% python3 -q
>>> import numpy as np
>>> np.set_printoptions(precision=2, suppress=True, linewidth=160, sign=" ")
>>> arr = np.load("a.npy")
>>> arr
array([[ 6, -3, -3,  3, -3, -1,  2],
       [-3,  5,  0, -1, -2,  1, -4],
       [-3,  0,  6, -3,  3,  2,  2],
       [ 3, -1, -3,  2, -2, -1,  0],
       [-3, -2,  3, -2,  5,  0,  2],
       [-1,  1,  2, -1,  0,  1,  0],
       [ 2, -4,  2,  0,  2,  0,  4]])
>>> rk = np.linalg.matrix_rank(arr)
>>> rk
np.int64(3)
>>> N = np.linalg.svd(arr)[2][rk:].T
>>> N.shape
(7, 4)
>>> np.round(np.sort(np.abs(np.linalg.eigvals(arr))), 2) + 0
array([  0.  ,   0.  ,   0.  ,   0.  ,   3.63,  11.26,  14.11])
>>> np.allclose(arr @ arr.T, arr.T @ arr)
True
>>> (arr + arr.T) / 2
array([[ 6., -3., -3.,  3., -3., -1.,  2.],
       [-3.,  5.,  0., -1., -2.,  1., -4.],
       [-3.,  0.,  6., -3.,  3.,  2.,  2.],
       [ 3., -1., -3.,  2., -2., -1.,  0.],
       [-3., -2.,  3., -2.,  5.,  0.,  2.],
       [-1.,  1.,  2., -1.,  0.,  1.,  0.],
       [ 2., -4.,  2.,  0.,  2.,  0.,  4.]])
>>> np.linalg.matrix_power(arr, 2)
array([[ 77, -39, -52,  43, -38, -19,  20],
       [-39,  56,   0, -13, -17,  10, -46],
       [-52,   0,  71, -41,  52,  20,  20],
       [ 43, -13, -41,  28, -30, -13,   0],
       [-38, -17,  52, -30,  55,   9,  26],
       [-19,  10,  20, -13,   9,   8,  -2],
       [ 20, -46,  20,   0,  26,  -2,  44]])
>>> np.round(np.abs(np.linalg.eigvals(arr)).max(), 2)
np.float64(14.11)
>>> arr @ arr
array([[ 77, -39, -52,  43, -38, -19,  20],
       [-39,  56,   0, -13, -17,  10, -46],
       [-52,   0,  71, -41,  52,  20,  20],
       [ 43, -13, -41,  28, -30, -13,   0],
       [-38, -17,  52, -30,  55,   9,  26],
       [-19,  10,  20, -13,   9,   8,  -2],
       [ 20, -46,  20,   0,  26,  -2,  44]])
>>> np.allclose(arr, arr.T)
True
>>> np.round(arr @ np.linalg.pinv(arr) @ arr, 2) + 0
array([[ 6., -3., -3.,  3., -3., -1.,  2.],
       [-3.,  5.,  0., -1., -2.,  1., -4.],
       [-3.,  0.,  6., -3.,  3.,  2.,  2.],
       [ 3., -1., -3.,  2., -2., -1.,  0.],
       [-3., -2.,  3., -2.,  5.,  0.,  2.],
       [-1.,  1.,  2., -1.,  0.,  1.,  0.],
       [ 2., -4.,  2.,  0.,  2.,  0.,  4.]])
>>> np.round(np.trace(np.linalg.pinv(arr) @ arr), 2)
np.float64(3.0)
>>> w, evecs = np.linalg.eigh(arr)
>>> np.round(np.linalg.svd(arr, compute_uv=False), 2) + 0
array([ 14.11,  11.26,   3.63,   0.  ,   0.  ,   0.  ,   0.  ])
>>> w.round(2) + 0
array([  0.  ,   0.  ,   0.  ,   0.  ,   3.63,  11.26,  14.11])
>>> np.round(evecs @ np.diag(w) @ evecs.T, 2) + 0
array([[ 6., -3., -3.,  3., -3., -1.,  2.],
       [-3.,  5.,  0., -1., -2.,  1., -4.],
       [-3.,  0.,  6., -3.,  3.,  2.,  2.],
       [ 3., -1., -3.,  2., -2., -1.,  0.],
       [-3., -2.,  3., -2.,  5.,  0.,  2.],
       [-1.,  1.,  2., -1.,  0.,  1.,  0.],
       [ 2., -4.,  2.,  0.,  2.,  0.,  4.]])
>>> np.unique(w.round(6) + 0, return_counts=True)[1]
array([ 4,  1,  1,  1])
>>> np.abs(evecs[:, -1]).round(6).argmax()
np.int64(0)
>>> left, sig, Vt = np.linalg.svd(arr)
>>> evecs = Vt[:(sig > 1e-8).sum()]
>>> rng = np.random.default_rng(180)
>>> vec = arr[0] + -3 * arr[4] + rng.integers(2) * np.eye(7)[1]
>>> vec
array([ 15.,   3., -12.,   9., -18.,  -1.,  -4.])
>>> np.linalg.matrix_rank(np.vstack([arr, vec]))
np.int64(3)
>>> np.diag(evecs.T @ evecs)
array([ 0.54,  0.47,  0.67,  0.15,  0.61,  0.19,  0.38])
>>> M2 = np.array([[1, 1], [1, -1]])
>>> A = np.kron(M2, np.kron(M2, M2))[rng.permutation(8)][:5]
>>> A
array([[ 1, -1,  1, -1, -1,  1, -1,  1],
       [ 1,  1, -1, -1, -1, -1,  1,  1],
       [ 1,  1,  1,  1,  1,  1,  1,  1],
       [ 1, -1,  1, -1,  1, -1,  1, -1],
       [ 1,  1,  1,  1, -1, -1, -1, -1]])
>>> M2 = A + rng.integers(-2, 3, (5, 4)) @ rng.integers(-2, 3, (4, 8))
>>> M2
array([[-1, -3,  5, -1, -7,  5,  3,  1],
       [-4, -2,  2, -6, -6,  1,  1,  1],
       [-1, -8,  4, -4, -1,  9,  1, 10],
       [ 2, -2, -5,  7,  5,  1,  7, -4],
       [ 0,  5, -4,  2,  3, -7, -3, -7]])
>>> np.round(np.linalg.svd(M2 - A, compute_uv=False), 2) + 0
array([ 22.24,  12.35,   8.85,   5.79,   0.  ])
>>> np.abs(M2 - A).sum(axis=1)
array([ 22,  23,  38,  31,  29])
>>> M2 - A
array([[-2, -2,  4,  0, -6,  4,  4,  0],
       [-5, -3,  3, -5, -5,  2,  0,  0],
       [-2, -9,  3, -5, -2,  8,  0,  9],
       [ 1, -1, -6,  8,  4,  2,  6, -3],
       [-1,  4, -5,  1,  4, -6, -2, -6]])
>>> W = np.array([[6, 3, 2, -7, -9],
...     [-9, 2, 1, -1, -7],
...     [-1, -4, 5, -2, 8],
...     [-1, 3, -2, -6, -6],
...     [9, 9, 2, 4, -4],
...     [3, -4, -6, -6, 9],
...     [-5, -3, -1, 4, -5],
...     [7, 2, 8, -6, 2]])
>>> c = np.array([2, 2, 0, 0, 0])
>>> act = np.maximum(A @ W + c, 0)
>>> (act > 0).astype(int)
array([[ 1,  0,  1,  0,  1],
       [ 0,  1,  1,  0,  0],
       [ 1,  1,  1,  0,  0],
       [ 1,  1,  1,  1,  0],
       [ 0,  1,  1,  0,  0]])
>>> act
array([[ 23,   0,   9,   0,  32],
       [  0,   2,  11,   0,   0],
       [ 11,  10,   9,   0,   0],
       [ 11,   4,   7,  18,   0],
       [  0,   2,   3,   0,   0]])
>>> np.linalg.matrix_rank(act)
np.int64(5)
>>> cent = np.array([[-2, -3], [-3, -2], [-2, -3], [0, -3], [2, 1]])
>>> act @ cent
array([[   0,  -64],
       [ -28,  -37],
       [ -70,  -80],
       [ -48, -116],
       [ -12,  -13]])
>>> (act @ cent).round(6).argmax(axis=1)
array([ 0,  0,  0,  0,  0])
>>> M2 = np.array([[0, -1, -5, 4, -6, -2, 7, 1],
...     [4, 7, 7, -2, 7, 5, 3, 2],
...     [-6, -7, 7, 7, 7, 1, 2, 2],
...     [6, -4, -8, -9, -5, 6, 0, -3],
...     [6, -8, -1, 1, 1, -5, 6, -9],
...     [3, -7, -4, -3, 0, -9, -5, 8],
...     [-4, -3, -3, -2, -4, -3, -3, -7],
...     [1, -1, -4, 5, 8, 0, 7, -9]])
>>> m1 = np.triu(M2)
>>> m1
array([[ 0, -1, -5,  4, -6, -2,  7,  1],
       [ 0,  7,  7, -2,  7,  5,  3,  2],
       [ 0,  0,  7,  7,  7,  1,  2,  2],
       [ 0,  0,  0, -9, -5,  6,  0, -3],
       [ 0,  0,  0,  0,  1, -5,  6, -9],
       [ 0,  0,  0,  0,  0, -9, -5,  8],
       [ 0,  0,  0,  0,  0,  0, -3, -7],
       [ 0,  0,  0,  0,  0,  0,  0, -9]])
>>> round(float(np.trace(np.linalg.pinv(m1) @ m1)), 2)
7.0
>>> np.abs(np.diag(np.linalg.qr(m1)[1])) > 1e-9
array([False,  True,  True,  True,  True,  True,  True,  True])
>>> left, sig, Vt = np.linalg.svd(m1)
>>> evecs = Vt[:(sig > 1e-8).sum()]
>>> vec = m1[5] + 2 * m1[4] + rng.integers(2) * np.eye(8)[0]
>>> vec
array([  1.,   0.,   0.,   0.,   2., -19.,   7., -10.])
>>> np.round(evecs.T @ evecs, 2) + 0
array([[ 0.,  0.,  0.,  0.,  0.,  0.,  0.,  0.],
       [ 0.,  1.,  0.,  0.,  0.,  0.,  0.,  0.],
       [ 0.,  0.,  1.,  0.,  0.,  0.,  0.,  0.],
       [ 0.,  0.,  0.,  1.,  0.,  0.,  0.,  0.],
       [ 0.,  0.,  0.,  0.,  1.,  0.,  0.,  0.],
       [ 0.,  0.,  0.,  0.,  0.,  1.,  0.,  0.],
       [ 0.,  0.,  0.,  0.,  0.,  0.,  1.,  0.],
       [ 0.,  0.,  0.,  0.,  0.,  0.,  0.,  1.]])
>>> np.diag(evecs.T @ evecs)
array([ 0.,  1.,  1.,  1.,  1.,  1.,  1.,  1.])
>>> w, evecs = np.linalg.eigh(arr)
>>> vec = np.array([-3, -2, -1, -2, -1, 1, 0])
>>> (np.sign(evecs[:, -1].round(6)) == np.sign(evecs[0, -1].round(6))).astype(int)
array([ 1,  0,  0,  1,  0,  0,  0])
>>> vec @ arr @ vec / (vec @ vec), round(float(w[0]), 2), np.round(w[-1], 2)
(np.float64(1.5), -0.0, np.float64(14.11))
>>> np.round(np.linalg.eigvalsh(arr[1:, 1:]), 2) + 0
array([  0.  ,   0.  ,   0.  ,   2.68,   8.23,  12.09])
>>> np.abs(arr).sum(axis=1).max(), round(np.abs(w).max(), 2)
(np.int64(21), np.float64(14.11))
>>> np.round(evecs * np.abs(w) @ evecs.T, 2) + 0
array([[ 6., -3., -3.,  3., -3., -1.,  2.],
       [-3.,  5.,  0., -1., -2.,  1., -4.],
       [-3.,  0.,  6., -3.,  3.,  2.,  2.],
       [ 3., -1., -3.,  2., -2., -1.,  0.],
       [-3., -2.,  3., -2.,  5.,  0.,  2.],
       [-1.,  1.,  2., -1.,  0.,  1.,  0.],
       [ 2., -4.,  2.,  0.,  2.,  0.,  4.]])
>>> m1.reshape(-1, 2)
array([[ 0, -1],
       [-5,  4],
       [-6, -2],
       [ 7,  1],
       [ 0,  7],
       [ 7, -2],
       [ 7,  5],
       [ 3,  2],
       [ 0,  0],
       [ 7,  7],
       [ 7,  1],
       [ 2,  2],
       [ 0,  0],
       [ 0, -9],
       [-5,  6],
       [ 0, -3],
       [ 0,  0],
       [ 0,  0],
       [ 1, -5],
       [ 6, -9],
       [ 0,  0],
       [ 0,  0],
       [ 0, -9],
       [-5,  8],
       [ 0,  0],
       [ 0,  0],
       [ 0,  0],
       [-3, -7],
       [ 0,  0],
       [ 0,  0],
       [ 0,  0],
       [ 0, -9]])
>>> T = m1.reshape(8, 2, -1)
>>> np.einsum("ihd,jhd->hij", T, T).shape
(2, 8, 8)
>>> np.einsum("ihd,ihd->ih", T, T)
array([[  42,   90],
       [ 102,   87],
       [  98,   58],
       [  81,   70],
       [   0,  143],
       [   0,  170],
       [   0,   58],
       [   0,   81]])
>>> T[:, 0]
array([[ 0, -1, -5,  4],
       [ 0,  7,  7, -2],
       [ 0,  0,  7,  7],
       [ 0,  0,  0, -9],
       [ 0,  0,  0,  0],
       [ 0,  0,  0,  0],
       [ 0,  0,  0,  0],
       [ 0,  0,  0,  0]])
>>> J = np.loadtxt("out16.csv", delimiter=",")
>>> J
array([[ 4.47,  2.29, -3.31],
       [-2.44,  0.83, -3.47],
       [-5.36,  0.83,  1.55],
       [10.43, -6.74, -2.79],
       [-0.76,  1.54,  2.24],
       [-3.33, -7.48, -0.07],
       [-9.21, 10.08,  3.84]])
>>> vec = np.array([0, 4, -3])
>>> rhs = J @ vec
>>> rhs
array([ 19.09,  13.73,  -1.33, -18.59,  -0.56, -29.71,  28.8 ])
>>> rhs = rhs + 0.05 * rng.normal(size=7)
>>> rhs
array([ 19.12,  13.75,  -1.29, -18.58,  -0.48, -29.76,  28.87])
>>> c, *_ = np.linalg.lstsq(J, rhs)
>>> np.round(J.T @ (rhs - J @ c), 2) + 0
array([ 0.,  0.,  0.])
>>> proj = J @ np.linalg.solve(J.T @ J, J.T)
>>> proj @ J[:, 0]
array([ 4.47, -2.44, -5.36, 10.43, -0.76, -3.33, -9.21])
>>> J.shape
(7, 3)
>>> J[:, 3]
Traceback (most recent call last):
  File "<python-input-82>", line 1, in <module>
    J[:, 3]
    ~^^^^^^
IndexError: index 3 is out of bounds for axis 1 with size 3
>>> J[7]
Traceback (most recent call last):
  File "<python-input-83>", line 1, in <module>
    J[7]
    ~^^^
IndexError: index 7 is out of bounds for axis 0 with size 7
>>> J.mean(axis=0)
array([-0.89,  0.19, -0.29])
